$ ipython --no-banner

In [1]: import numpy as np

In [2]: np.set_printoptions(precision=2, suppress=True, linewidth=120, legacy="1.25")

In [3]: K = np.load("x.npy")

In [4]: K
Out[4]: 
array([[-0.95, -0.87, -0.92],
       [-0.65, -0.52, -0.53],
       [-0.13, -0.09, -0.13],
       [ 0.9 ,  0.78,  0.89],
       [ 0.45,  0.28,  0.62],
       [-0.93, -0.82, -0.91],
       [ 0.58,  0.37,  0.77],
       [-0.66, -0.51, -0.65],
       [ 0.8 ,  0.62,  0.84],
       [-0.44, -0.34, -0.34],
       [ 0.94,  0.84,  0.93],
       [ 0.65,  0.49,  0.65],
       [ 0.08,  0.  ,  0.34],
       [-0.72, -0.58, -0.62],
       [-0.64, -0.48, -0.66],
       [-0.18, -0.02, -0.6 ],
       [ 0.58,  0.52,  0.06],
       [-0.9 , -0.76, -0.92],
       [-0.74, -0.6 , -0.6 ],
       [-0.95, -0.85, -0.96],
       [-0.33, -0.25, -0.22],
       [-0.93, -0.84, -0.87],
       [ 0.66,  0.47,  0.75],
       [ 0.99,  0.96,  1.  ],
       [ 0.18,  0.1 ,  0.29],
       [-0.74, -0.55, -0.8 ]])

In [5]: f = np.array([5, 2])

In [6]: np.convolve(K[23], f)
Out[6]: array([4.95, 6.78, 6.92, 2.  ])

In [7]: np.cross(K[23, :3], K[0, :3])
Out[7]: array([-0.01, -0.04,  0.05])

In [8]: W2 = K[[16, 22]].astype(float)

In [9]: for _ in range(4):
   ...:     lab = np.linalg.norm(K[:, None] - W2, axis=-1).argmin(axis=1)
   ...:     W2 = np.array([K[lab == j].mean(axis=0) for j in range(2)])
   ...: 

In [10]: lab
Out[10]: array([0, 0, 0, 1, 1, 0, 1, 0, 1, 0, 1, 1, 1, 0, 0, 0, 1, 0, 0, 0, 0, 0, 1, 1, 1, 0])

In [11]: np.abs(W2[1] - W2[0]).argmax()
Out[11]: 2

In [12]: W2
Out[12]: 
array([[-0.66, -0.54, -0.65],
       [ 0.62,  0.49,  0.65]])

In [13]: np.bincount(lab)
Out[13]: array([15, 11])

In [14]: W2[1] - W2[0]
Out[14]: array([1.28, 1.03, 1.3 ])

In [15]: left, sv, Vh = np.linalg.svd(W2, full_matrices=False)

In [16]: np.abs(left[:, 0]).round(6).argmax()
Out[16]: 0

In [17]: np.round(left.T @ W2 @ Vh.T, 2) + 0
Out[17]: 
array([[1.48, 0.  ],
       [0.  , 0.03]])

In [18]: np.abs(Vh[0])
Out[18]: array([0.61, 0.49, 0.62])

In [19]: round(np.sqrt((sv ** 2).sum()), 2), np.round(np.linalg.norm(W2), 2)
Out[19]: (1.48, 1.48)

In [20]: sv / sv[0]
Out[20]: array([1.  , 0.02])

In [21]: np.cumsum(sv ** 2) / np.sum(sv ** 2)
Out[21]: array([1., 1.])

In [22]: X = np.loadtxt("arr.csv", delimiter=",")

In [23]: X
Out[23]: 
array([[  0.,   3.,   9.],
       [ -6.,  -6., -18.],
       [ -5.,   6.,  18.],
       [  6.,   6.,  18.]])

In [24]: # looks like rank 2

In [25]: left, sv, Vh = np.linalg.svd(X)

In [26]: sv.round(2) + 0
Out[26]: array([34.44,  8.99,  0.  ])

In [27]: out = left[:, :2] @ np.diag(sv[:2]) @ Vh[:2]

In [28]: round(float(np.linalg.norm(X - out) / np.linalg.norm(X)), 2)
Out[28]: 0.0

In [29]: round(float(np.linalg.norm(X - out, 2)), 2), round(float(sv[2]), 2)
Out[29]: (0.0, 0.0)

In [30]: np.linalg.matrix_rank(X, rtol=0.05)
Out[30]: 2

In [31]: def softmax(z):
    ...:     e = np.exp(z - z.max(axis=-1, keepdims=True))
    ...:     return e / e.sum(axis=-1, keepdims=True)
    ...: 

In [32]: np.round(softmax(10 * X[0]), 2) + 0
Out[32]: array([0., 0., 1.])

In [33]: np.round(softmax(X[0] + 3), 2) + 0
Out[33]: array([0., 0., 1.])

In [34]: S = X @ X.T / np.sqrt(3)

In [35]: softmax(S)[0] @ X
Out[35]: array([ 0.5,  6. , 18. ])

In [36]: softmax(S).round(6).argmax(axis=1)
Out[36]: array([2, 1, 2, 3])

In [37]: np.round(softmax(S), 2) + 0
Out[37]: 
array([[0. , 0. , 0.5, 0.5],
       [0. , 1. , 0. , 0. ],
       [0. , 0. , 1. , 0. ],
       [0. , 0. , 0. , 1. ]])

In [38]: T = np.stack([X, 3 * X, X[::-1]])

In [39]: np.einsum("bij,cij->bc", T, T)
Out[39]: 
array([[ 1267.,  3801.,  -300.],
       [ 3801., 11403.,  -900.],
       [ -300.,  -900.,  1267.]])

In [40]: np.linalg.norm(T, axis=(1, 2))
Out[40]: array([ 35.59, 106.78,  35.59])

In [41]: r = np.linalg.matrix_rank(X)

In [42]: r
Out[42]: 2

In [43]: null = np.linalg.svd(X)[2][r:].T

In [44]: [int(np.linalg.matrix_rank(np.delete(X, i, axis=0))) for i in range(4)]
Out[44]: [2, 2, 2, 2]

In [45]: [int(np.linalg.matrix_rank(X[:i])) for i in range(1, len(X) + 1)]
Out[45]: [1, 2, 2, 2]

In [46]: left, sv, Vh = np.linalg.svd(X, full_matrices=False)

In [47]: np.round(np.sqrt((sv ** 2).sum()), 2), round(float(np.linalg.norm(X)), 2)
Out[47]: (35.59, 35.59)

In [48]: np.round(left.T @ left, 2) + 0
Out[48]: 
array([[1., 0., 0.],
       [0., 1., 0.],
       [0., 0., 1.]])

In [49]: (sv > 1e-8).sum()
Out[49]: 2

In [50]: np.abs(left[:, 0]).round(6).argmax()
Out[50]: 1

In [51]: left.shape, sv.shape, Vh.shape
Out[51]: ((4, 3), (3,), (3, 3))

In [52]: np.round(left.T @ X @ Vh.T, 2) + 0
Out[52]: 
array([[34.44,  0.  ,  0.  ],
       [ 0.  ,  8.99,  0.  ],
       [ 0.  ,  0.  ,  0.  ]])

In [53]: E = np.load("run16.npy")

In [54]: E
Out[54]: 
array([[ 0.09, -0.06, -0.28],
       [-0.06,  0.04,  0.18],
       [-0.28,  0.18,  0.87]])

In [55]: # column 2 is much longer than the rest

In [56]: f = np.array([-6, 7])

In [57]: np.correlate(E[1], E[2], "full")
Out[57]: array([-0.05,  0.02,  0.18,  0.02, -0.05])

In [58]: out = E / np.sqrt((E ** 2).mean(axis=1, keepdims=True))

In [59]: np.linalg.norm(out, axis=1)
Out[59]: array([1.73, 1.73, 1.73])

In [60]: np.linalg.matrix_rank(E - E.mean(axis=1, keepdims=True))
Out[60]: 1

In [61]: np.linalg.matrix_rank(out) == np.linalg.matrix_rank(E)
Out[61]: True

In [62]: out[2]
Out[62]: array([-0.51,  0.34,  1.62])

In [63]: m1 = np.load("a.npy")

In [64]: m1
Out[64]: 
array([[ 0, -7,  0],
       [-5,  0,  0],
       [ 0,  0,  7]])

In [65]: np.sort(np.linalg.eigvals(m1).real)
Out[65]: array([-5.92,  5.92,  7.  ])

In [66]: (m1 != 0).astype(int)
Out[66]: 
array([[0, 1, 0],
       [1, 0, 0],
       [0, 0, 1]])

In [67]: np.flatnonzero(np.linalg.matrix_power((m1 != 0) + (m1.T != 0) + np.eye(3), 3)[0])
Out[67]: array([0, 1])

In [68]: round(float(np.linalg.det(m1)), 2)
Out[68]: -245.0

In [69]: m1 @ m1
Out[69]: 
array([[35,  0,  0],
       [ 0, 35,  0],
       [ 0,  0, 49]])

In [70]: vec = np.array([-4, -3, 2])

In [71]: a = np.maximum(m1 @ vec, 0)

In [72]: np.maximum(m1 @ vec, 0) - np.maximum(-m1 @ vec, 0)
Out[72]: array([21, 20, 14])

In [73]: np.flatnonzero(a > 1e-9)
Out[73]: array([0, 1, 2])

In [74]: m1 * (a > 1e-9)[:, None]
Out[74]: 
array([[ 0, -7,  0],
       [-5,  0,  0],
       [ 0,  0,  7]])

In [75]: a
Out[75]: array([21, 20, 14])

In [76]: J = np.loadtxt("layer8.csv", delimiter=",")

In [77]: J
Out[77]: 
array([[ 1., -1., -1.,  1., -1.,  1.,  1., -1.],
       [ 1., -1., -1.,  1.,  1., -1., -1.,  1.],
       [ 1.,  1., -1., -1.,  1.,  1., -1., -1.],
       [ 1., -1.,  1., -1., -1.,  1., -1.,  1.]])

In [78]: W1 = np.array([[-5, 3, 5, -2],
    ...:     [5, 5, 5, -4],
    ...:     [3, 1, 4, 1],
    ...:     [4, -3, -2, 2],
    ...:     [4, 2, 5, -1],
    ...:     [-3, 4, -3, 0],
    ...:     [-5, -1, -4, 1],
    ...:     [1, 3, 3, 0]])

In [79]: b = np.array([4, 8, 8, 3])

In [80]: act = np.maximum(J @ W1 + b, 0)

In [81]: (act > 0).astype(int)
Out[81]: 
array([[0, 0, 0, 1],
       [1, 1, 1, 1],
       [1, 1, 1, 0],
       [0, 1, 1, 1]])

In [82]: np.linalg.matrix_rank(act)
Out[82]: 4

In [83]: W2 = np.array([[1, 4], [-3, 3], [2, 2], [-4, 2]])

In [84]: W1 @ W2
Out[84]: 
array([[  4,  -5],
       [ 16,  37],
       [  4,  25],
       [  1,   7],
       [ 12,  30],
       [-21,  -6],
       [-14, -29],
       [ -2,  19]])

In [85]: F = np.load("data.npy")

In [86]: F
Out[86]: 
array([[ 3,  0,  0,  0],
       [ 0,  0,  0,  0],
       [ 0,  0, -5,  0],
       [ 0,  0,  0,  3]])

In [87]: # triangular: eigenvalues sit on the diagonal

In [88]: hat = np.triu(np.array([[-2, -1, -3, -1], [-2, 3, -2, 0], [-3, -1, -1, 3], [3, 3, -3, -3]]), 1) + np.eye(4)

In [89]: out = hat @ F @ np.linalg.inv(hat)

In [90]: np.linalg.matrix_rank(out)
Out[90]: 3

In [91]: np.trace(out), np.trace(F)
Out[91]: (1.0, 1)

In [92]: np.linalg.lstsq(F[:-1].T, F[-1])[2]
Out[92]: 2

In [93]: np.unique(F.round(6), axis=0).shape
Out[93]: (4, 4)

In [94]: np.allclose(F[:-1].T @ np.linalg.lstsq(F[:-1].T, F[-1])[0], F[-1])
Out[94]: False

In [95]: np.abs(np.diag(np.linalg.qr(F)[1])) > 1e-9
Out[95]: array([ True, False,  True,  True])

In [96]: F @ np.linalg.pinv(F) @ F
Out[96]: 
array([[ 3.,  0.,  0.,  0.],
       [ 0.,  0.,  0.,  0.],
       [ 0.,  0., -5.,  0.],
       [ 0.,  0.,  0.,  3.]])

In [97]: ev, vecs = np.linalg.eigh(F)

In [98]: vec = np.array([-2, 3, 2, 1])

In [99]: vecs * np.maximum(ev, 0) @ vecs.T
Out[99]: 
array([[3., 0., 0., 0.],
       [0., 0., 0., 0.],
       [0., 0., 0., 0.],
       [0., 0., 0., 3.]])

In [100]: round(vec @ F @ vec / (vec @ vec), 2), ev[0], ev[-1]
Out[100]: (-0.28, -5.0, 3.0)

In [101]: vec @ F @ vec
Out[101]: -5

In [102]: np.abs(F).sum(axis=1).max(), np.abs(ev).max()
Out[102]: (5, 5.0)

In [103]: vecs * np.abs(ev) @ vecs.T
Out[103]: 
array([[3., 0., 0., 0.],
       [0., 0., 0., 0.],
       [0., 0., 5., 0.],
       [0., 0., 0., 3.]])

In [104]: np.linalg.eigvalsh(F[1:, 1:])
Out[104]: array([-5.,  0.,  3.])

In [105]: (F != 0).astype(int)
Out[105]: 
array([[1, 0, 0, 0],
       [0, 0, 0, 0],
       [0, 0, 1, 0],
       [0, 0, 0, 1]])

In [106]: F @ F
Out[106]: 
array([[ 9,  0,  0,  0],
       [ 0,  0,  0,  0],
       [ 0,  0, 25,  0],
       [ 0,  0,  0,  9]])

In [107]: (np.linalg.matrix_power((F != 0) + (F.T != 0) + np.eye(4), 4) > 0).astype(int)
Out[107]: 
array([[1, 0, 0, 0],
       [0, 1, 0, 0],
       [0, 0, 1, 0],
       [0, 0, 0, 1]])
